$ ipython --no-banner

In [1]: import numpy as np

In [2]: np.set_printoptions(precision=2, suppress=True, linewidth=100, legacy="1.25")

In [3]: tidy = lambda a: np.round(a, 2) + 0

In [4]: W0 = np.loadtxt("x.csv", delimiter=",")

In [5]: print(tidy(W0))
[[ 0.75 -0.32 -0.04  0.19 -0.21]
 [-0.32  0.42  0.06  0.37  0.05]
 [-0.04  0.06  0.92 -0.05 -0.26]
 [ 0.19  0.37 -0.05  0.76 -0.09]
 [-0.21  0.05 -0.26 -0.09  0.14]]

In [6]: th = np.radians(24)

In [7]: r_ = np.eye(5)

In [8]: r_[0, 0] = r_[1, 1] = np.cos(th)

In [9]: r_[0, 1], r_[1, 0] = -np.sin(th), np.sin(th)

In [10]: print(tidy(r_))
[[ 0.91 -0.41  0.    0.    0.  ]
 [ 0.41  0.91  0.    0.    0.  ]
 [ 0.    0.    1.    0.    0.  ]
 [ 0.    0.    0.    1.    0.  ]
 [ 0.    0.    0.    0.    1.  ]]

In [11]: other = W0 @ r_.T

In [12]: print(tidy(np.linalg.svd(W0, compute_uv=False)), tidy(np.linalg.svd(other, compute_uv=False)))
[1. 1. 1. 0. 0.] [1. 1. 1. 0. 0.]

In [13]: print(tidy(np.linalg.det(r_)), tidy(np.trace(r_)))
1.0 4.83

In [14]: x0 = np.array([4, -1, 3, -5, -2])

In [15]: h1 = np.maximum(W0 @ x0, 0)

In [16]: print(tidy(W0 * (h1 > 1e-9)[:, None]))
[[ 0.75 -0.32 -0.04  0.19 -0.21]
 [ 0.    0.    0.    0.    0.  ]
 [-0.04  0.06  0.92 -0.05 -0.26]
 [ 0.    0.    0.    0.    0.  ]
 [ 0.    0.    0.    0.    0.  ]]

In [17]: arr = np.array([[-1.04, -10.01, -0.24, -11.48],
    ...:     [2.81, 8.34, 4.0, -14.11],
    ...:     [12.56, -1.42, -0.96, -11.78],
    ...:     [7.67, -28.37, 7.0, -2.6],
    ...:     [4.49, -6.06, -6.53, -6.47],
    ...:     [0.29, 11.54, -7.77, 11.29],
    ...:     [7.16, 3.37, -8.51, 7.39],
    ...:     [-5.87, 23.32, 3.7, -3.52],
    ...:     [-6.75, -13.82, 1.15, -18.52],
    ...:     [20.65, -8.39, -0.48, -4.86],
    ...:     [-9.95, 3.52, -7.54, -23.22],
    ...:     [2.76, 9.42, 7.54, 9.0],
    ...:     [-16.27, 31.53, 2.06, -8.09],
    ...:     [-12.5, -11.18, 3.23, 17.23]])

In [18]: D = np.linalg.norm(arr[:, None] - arr[None], axis=-1)

In [19]: print(D.shape)
(14, 14)

In [20]: print(np.linalg.matrix_rank(D ** 2))
6

In [21]: print(np.unravel_index(D.round(6).argmax(), D.shape))
(3, 12)

In [22]: print(D[1].round(6).argsort(kind="stable")[:4])
[1 2 0 4]

In [23]: cent = arr[[8, 3]].astype(float)

In [24]: for _ in range(3):
    ...:     lab = np.linalg.norm(arr[:, None] - cent, axis=-1).argmin(axis=1)
    ...:     cent = np.array([arr[lab == j].mean(axis=0) for j in range(2)])
    ...: 

In [25]: print(lab)
[0 0 0 1 0 0 0 0 0 1 0 0 0 1]

In [26]: print(np.bincount(lab))
[11  3]

In [27]: print(np.abs(cent[1] - cent[0]).argmax())
1

In [28]: C2 = np.cov(arr, rowvar=False)

In [29]: print(np.argsort(-arr.std(axis=0).round(6), kind="stable"))
[1 3 0 2]

In [30]: print(C2.shape)
(4, 4)

In [31]: print(tidy(np.corrcoef(arr.T)))
[[ 1.   -0.39 -0.08  0.05]
 [-0.39  1.   -0.08  0.04]
 [-0.08 -0.08  1.    0.08]
 [ 0.05  0.04  0.08  1.  ]]

In [32]: E = np.load("sample8.npy")

In [33]: print(tidy(E))
[[ 0.    1.5  -4.77]
 [-2.   -4.37 -1.38]
 [-4.58  1.91  0.6 ]]

In [34]: x0 = np.array([-5, -4, 0])

In [35]: y = E @ x0

In [36]: print(tidy(y))
[-6.02 27.49 15.26]

In [37]: print(tidy(np.linalg.solve(E, y)))
[-5. -4.  0.]

In [38]: print(tidy(np.linalg.solve(E.T, E[2])))
[0. 0. 1.]

In [39]: print(tidy(np.linalg.solve(E, y + E[:, 1])))
[-5. -3.  0.]

In [40]: other = np.linalg.inv(E)

In [41]: print(tidy(np.linalg.det(E) * other))
[[  0.   -10.02 -22.9 ]
 [  7.52 -21.84   9.56]
 [-23.84  -6.89   3.02]]

In [42]: print(tidy(other))
[[ 0.   -0.08 -0.18]
 [ 0.06 -0.17  0.08]
 [-0.19 -0.06  0.02]]

In [43]: print(tidy(np.linalg.det(E) * np.linalg.det(other)))
1.0
